% ipython --no-banner

In [1]: import numpy as np

In [2]: np.set_printoptions(precision=2, suppress=True, linewidth=200)

In [3]: m1 = np.loadtxt("x.csv", delimiter=",")

In [4]: print(m1)
[[-11.6   -7.06  -2.88   6.24 -12.89 -14.09  -6.9   -2.8    4.04  -1.78 -10.37  -3.13]
 [  6.49  -3.14   3.93  -7.13  11.56  -1.26   2.14  -0.55   9.29  -6.67   9.6    0.  ]
 [  3.11 -13.58   6.41  -9.49  12.42 -16.12  -0.98  -2.78  24.47 -16.58  10.89  -1.18]
 [ -9.41  -7.97   1.64   4.25  -9.93 -16.34  -0.19   0.8   11.39  -6.93  -7.49   5.5 ]
 [ -1.87   0.68   1.74   1.92  -3.8   -1.8    4.23   3.19   2.07  -1.01  -2.68   7.44]
 [ -0.95   1.9   -1.51   1.97  -2.56   2.1   -0.81  -0.09  -4.27   2.74  -2.27  -0.97]
 [ -7.42  -0.73  -2.29   6.16 -11.03  -4.67  -1.8    0.27  -2.22   2.19  -8.69   1.28]
 [ 11.24  11.3    3.06  -4.27  10.    18.12  10.84   6.03  -7.4    4.49   8.16   8.89]
 [  9.5    9.54  -0.68  -3.09   8.88  17.27   3.03   1.15 -12.06   7.33   6.58  -1.4 ]
 [  2.26  -7.25   2.93  -5.48   7.61  -7.86  -1.52  -2.51  12.12  -8.4    6.49  -2.84]
 [ -1.    11.89  -8.7    6.79  -7.74  17.01  -5.42  -1.97 -26.06  17.48  -7.64  -9.11]
 [ -9.93  -9.99  -4.55   3.57  -8.76 -15.04 -12.8   -7.38   3.82  -2.32  -7.27 -12.71]
 [ -5.43  -1.89   0.19   3.73  -7.65  -6.24   0.9    1.52   2.88  -1.47  -5.78   4.42]
 [ -5.92   0.59  -6.02   5.29  -8.48   0.05  -8.58  -4.35 -10.32   6.86  -7.73  -9.88]
 [ -0.48 -12.23   7.15  -5.96   5.88 -17.48   2.79   0.7   24.16 -16.23   5.69   6.17]
 [  4.92   1.41   0.6   -3.49   7.     4.76   0.23  -0.58  -1.08   0.07   5.35  -2.77]
 [ -2.46  -6.37  -1.    -1.01   0.18  -8.16  -5.94  -4.11   5.61  -3.69   0.01  -6.81]
 [  4.65  14.2   -2.68   3.33  -1.24  19.75   5.14   4.01 -19.33  12.67  -1.7    3.4 ]
 [  1.75 -13.34   8.67  -8.58  10.14 -18.21   3.15   0.06  27.77 -18.75   9.6    5.72]
 [  6.63   9.58  -0.04  -0.68   4.27  14.96   5.33   3.4  -10.66   6.76   3.13   3.22]
 [  7.68   4.64   1.59  -4.53   9.13   9.56   3.42   1.36  -3.24   1.29   7.13   0.41]
 [ -4.81  -0.05  -4.13   4.11  -7.04  -1.    -5.73  -2.7   -6.39   4.6   -6.12  -6.11]
 [ -6.83 -10.31   2.56   0.83  -5.07 -17.44  -1.22  -0.49  15.47  -9.53  -3.1    3.31]
 [  0.46   3.81  -0.81   1.48  -1.75   4.75   1.58   1.53  -5.41   3.66  -1.36   1.69]
 [  0.21   9.81  -3.94   4.52  -4.98  13.14   0.61   1.6  -16.45  11.1   -4.48  -0.24]
 [  4.99  11.53  -0.6    1.57   0.22  16.27   6.9    4.86 -13.44   8.81  -0.01   6.2 ]
 [ -7.83  -9.42   2.21   2.01  -6.97 -16.91  -0.6    0.13  13.98  -8.65  -4.9    4.46]
 [  1.94 -10.64   3.84  -7.08   9.   -12.32  -2.65  -3.46  17.18 -11.8    7.72  -3.42]
 [ 10.91   5.45   2.88  -6.56  13.24  11.8    5.62   2.17  -1.91   0.13  10.43   2.15]
 [ -4.68  -4.14   1.49   1.72  -4.88  -8.71   0.81   1.03   7.04  -4.19  -3.41   4.56]
 [ -6.35 -12.22   0.32  -0.76  -2.04 -18.05  -7.19  -4.88  14.31  -9.22  -1.38  -5.94]
 [ -1.48   6.53  -2.4    4.44  -6.11   7.45   1.57   1.96 -11.01   7.48  -5.18   2.31]
 [ -9.9   -8.73  -2.36   4.07  -9.46 -15.05  -7.75  -4.02   6.57  -3.67  -7.33  -5.36]
 [ -4.45  -5.67  -3.5    0.91  -2.71  -6.79  -9.66  -5.89   0.55  -0.42  -2.52 -11.15]
 [  0.23  -3.55  -0.18  -1.9    2.61  -3.56  -3.26  -2.49   3.55  -2.56   1.94  -4.62]
 [  0.4   10.32  -5.14   5.28  -5.56  14.5   -1.13   0.65 -19.31  13.03  -5.55  -2.91]
 [  8.14   7.06  -0.09  -3.35   8.27  13.62   2.85   1.34  -8.15   4.81   6.29  -0.63]
 [  3.39  -3.67   2.84  -4.84   7.45  -3.14   0.41  -0.87   7.85  -5.5    5.99  -0.58]
 [  1.33  15.27  -4.87   6.57  -6.74  20.05   3.46   3.51 -24.01  16.23  -6.26   2.39]
 [ -3.36 -10.36   2.47  -2.37   0.87 -14.91  -2.95  -2.42  15.11  -9.92   1.32  -1.26]
 [-10.29 -11.47  -2.58   3.32  -8.75 -18.02 -10.28  -5.97   8.69  -5.24  -6.74  -8.34]
 [  3.21   3.1    2.83  -0.92   2.2    3.8    6.45   4.09   0.71  -0.44   2.13   7.56]
 [ -8.77  -4.24  -2.19   5.21 -10.53  -9.29  -4.27  -1.46   1.86  -0.64  -8.43  -1.12]
 [ -2.59 -13.5    1.69  -4.64   4.31 -17.3   -7.32  -5.75  16.92 -11.4    3.85  -7.98]
 [ -0.58   4.97  -0.97   2.89  -3.68   5.39   2.29   2.13  -6.59   4.65  -2.88   2.98]
 [ -3.21 -11.98   3.44  -3.32   2.07 -17.14  -2.78  -2.4   18.36 -12.11   2.28  -0.78]
 [ -0.93   8.08  -4.48   4.99  -6.02  10.49  -1.06   0.56 -15.51  10.64  -5.58  -1.97]
 [ -9.61  -6.02  -0.87   5.4  -11.61 -13.04  -2.51  -0.41   5.66  -2.86  -8.94   1.76]
 [ -2.72   1.25   1.24   2.94  -5.54  -1.43   4.23   3.54   0.87  -0.2   -4.11   7.78]]

In [5]: W = np.array([[1, 3, -2, 1],
   ...:     [0, 2, 2, -3],
   ...:     [1, -1, 0, 1],
   ...:     [3, 1, 1, 0],
   ...:     [2, -1, -2, 3],
   ...:     [-1, 2, -2, 2],
   ...:     [-2, -1, -1, 1],
   ...:     [-1, -1, -3, 0],
   ...:     [2, 1, 3, 0],
   ...:     [3, -3, 3, 0],
   ...:     [0, 3, -3, 1],
   ...:     [2, -3, 0, 2]])

In [6]: coef = np.array([3, 3, 3, 1])

In [7]: H = np.maximum(m1 @ W + coef, 0)

In [8]: print(np.linalg.matrix_rank(H))
4

In [9]: cent = np.array([[1, 1, 1], [1, 0, 0], [1, 2, 2], [0, 2, 0]])

In [10]: print(W @ cent)
[[ 2 -1 -3]
 [ 4 -2  4]
 [ 0  3  1]
 [ 5  5  5]
 [-1  4 -2]
 [-1 -1 -5]
 [-4 -2 -4]
 [-5 -7 -7]
 [ 6  8  8]
 [ 3  9  9]
 [ 0 -4 -6]
 [-1  6  2]]
